% python3 -q
>>> import numpy as np
>>> np.set_printoptions(precision=2, suppress=True, linewidth=100)
>>> tidy = lambda a: np.round(a, 2) + 0
>>> F = np.load("test3.npy")
>>> F
array([[ 1,  1,  1,  1, -1, -1, -1, -1],
       [ 1, -1, -1,  1, -1,  1,  1, -1],
       [ 1, -1,  1, -1,  1, -1,  1, -1]])
>>> x = np.array([-6, -1, 9, -6, -2, -2, 9, -9])
>>> h1 = np.maximum(F @ x, 0)
>>> F.T @ h1
array([ 28, -28,  28, -28,  28, -28,  28, -28])
>>> np.maximum(F @ (3 * x), 0)
array([ 0,  0, 84])
>>> h1
array([ 0,  0, 28])
>>> np.maximum(F @ x, 0) - np.maximum(-F @ x, 0)
array([ 0, -2, 28])
>>> np.flatnonzero(h1 > 1e-9)
array([2])
>>> tidy(np.tanh(F @ x))
array([ 0.  , -0.96,  1.  ])
>>> A2 = F / np.sqrt((F ** 2).mean(axis=1, keepdims=True))
>>> A2[2]
array([ 1., -1.,  1., -1.,  1., -1.,  1., -1.])
>>> np.linalg.matrix_rank(F - F.mean(axis=1, keepdims=True))
np.int64(3)
>>> A2 = F / np.linalg.norm(F, axis=1, keepdims=True)
>>> gram = A2 @ A2.T
>>> (np.abs(gram) > 0.9).astype(int)
array([[1, 0, 0],
       [0, 1, 0],
       [0, 0, 1]])
>>> np.argwhere(np.triu(np.abs(gram) > 0.95, 1))
array([], shape=(0, 2), dtype=int64)
>>> tidy(gram)
array([[1., 0., 0.],
       [0., 1., 0.],
       [0., 0., 1.]])
>>> tidy(np.linalg.norm(A2, axis=1))
array([1., 1., 1.])
>>> (gram - 2 * np.eye(3)).round(6).argmax(axis=1)
array([1, 0, 0])
>>> data = np.load("sample11.npy")
>>> data
array([[-1,  0,  1],
       [ 2,  3,  4],
       [ 5,  6,  7]])
>>> # rank 2
>>> np.linalg.cond(data) > 100
np.True_
>>> [round(float(x), 2) for x in np.linalg.svd(data, compute_uv=False)[:3]]
[11.78, 1.53, 0.0]
>>> Uu, sigma, Vh = np.linalg.svd(data)
>>> np.argmax(sigma[:-1] / (sigma[1:] + 1e-6)) + 1
np.int64(2)
>>> tidy(sigma)
array([11.78,  1.53,  0.  ])
>>> A2 = Uu[:, :2] @ np.diag(sigma[:2]) @ Vh[:2]
>>> tidy(np.abs(data - A2).max())
np.float64(0.0)
>>> print(tidy(np.linalg.norm(data - A2) / np.linalg.norm(data)))
0.0
>>> tidy(A2)
array([[-1.,  0.,  1.],
       [ 2.,  3.,  4.],
       [ 5.,  6.,  7.]])
>>> tidy(np.linalg.norm(data - A2, 2)), tidy(sigma[2])
(np.float64(0.0), np.float64(0.0))
>>> X = np.loadtxt("a.csv", delimiter=",")
>>> X
array([[ 3.,  0.,  0.,  0.],
       [ 2.,  0.,  0.,  0.],
       [-1.,  3.,  3.,  0.],
       [-3.,  0.,  1.,  0.]])
>>> tidy(np.linalg.det(2 * X)), tidy(np.linalg.det(X))
(np.float64(0.0), np.float64(0.0))
>>> np.einsum("ij,ji->", X, X)
np.float64(18.0)
>>> print(tidy(np.linalg.eigvals(X).sum().real))
6.0
>>> print(np.kron(np.eye(2, dtype=int), X))
[[ 3.  0.  0.  0.  0.  0.  0.  0.]
 [ 2.  0.  0.  0.  0.  0.  0.  0.]
 [-1.  3.  3.  0. -0.  0.  0.  0.]
 [-3.  0.  1.  0. -0.  0.  0.  0.]
 [ 0.  0.  0.  0.  3.  0.  0.  0.]
 [ 0.  0.  0.  0.  2.  0.  0.  0.]
 [-0.  0.  0.  0. -1.  3.  3.  0.]
 [-0.  0.  0.  0. -3.  0.  1.  0.]]
>>> tidy(np.linalg.det(X.T))
np.float64(0.0)
>>> x = np.array([4, 4, 5, 9])
>>> print(X @ np.eye(4)[2])
[0. 0. 3. 1.]
>>> (X @ x).argmax()
np.int64(2)
>>> X @ x
array([12.,  8., 23., -7.])
>>> X * x
array([[ 12.,   0.,   0.,   0.],
       [  8.,   0.,   0.,   0.],
       [ -4.,  12.,  15.,   0.],
       [-12.,   0.,   5.,   0.]])
>>> Uu, sigma, Vh = np.linalg.svd(X)
>>> np.argmax(sigma[:-1] / (sigma[1:] + 1e-6)) + 1
np.int64(3)
>>> tidy(sigma)
array([5.26, 3.75, 0.55, 0.  ])
>>> A2 = Uu[:, :3] @ np.diag(sigma[:3]) @ Vh[:3]
>>> tidy(A2)
array([[ 3.,  0.,  0.,  0.],
       [ 2.,  0.,  0.,  0.],
       [-1.,  3.,  3.,  0.],
       [-3.,  0.,  1.,  0.]])
>>> tidy(np.linalg.norm(X - A2) / np.linalg.norm(X))
np.float64(0.0)
>>> tidy(np.linalg.norm(X - A2, 2)), sigma[3]
(np.float64(0.0), np.float64(0.0))
>>> np.linalg.matrix_rank(A2)
np.int64(3)
>>> np.linalg.matrix_rank(X, rtol=0.05)
np.int64(3)
>>> tidy(np.abs(X - A2).max())
np.float64(0.0)
>>> tidy(np.linalg.norm(X, 2) / np.linalg.norm(X))
np.float64(0.81)
>>> [round(float(x), 2) for x in np.linalg.svd(X, compute_uv=False)[:3]]
[5.26, 3.75, 0.55]
>>> np.linalg.cond(X) > 100
np.True_
>>> def softmax(z):
...     e = np.exp(z - z.max(axis=-1, keepdims=True))
...     return e / e.sum(axis=-1, keepdims=True)
... 
>>> tidy(softmax(X).sum(axis=1))
array([1., 1., 1., 1.])
>>> att = X @ X.T / np.sqrt(4)
>>> tidy(softmax(att))
array([[0.82, 0.18, 0.  , 0.  ],
       [0.72, 0.26, 0.01, 0.  ],
       [0.  , 0.  , 1.  , 0.  ],
       [0.  , 0.  , 0.12, 0.88]])
>>> print(softmax(att).round(6).argmax(axis=1))
[0 0 2 3]
>>> K = np.loadtxt("arr.csv", delimiter=",")
>>> K
array([[1., 1., 0., 1.],
       [2., 1., 1., 0.],
       [1., 1., 0., 1.],
       [1., 1., 0., 2.]])
>>> # rows 0 and 2 are equal
>>> np.einsum("ij,ji->", K, K)
np.float64(14.0)
>>> tidy(np.poly(K))
array([ 1., -4.,  1.,  2.,  0.])
>>> print(np.einsum("ii->", K))
4.0
>>> tidy(np.linalg.det(K[::-1]))
np.float64(0.0)
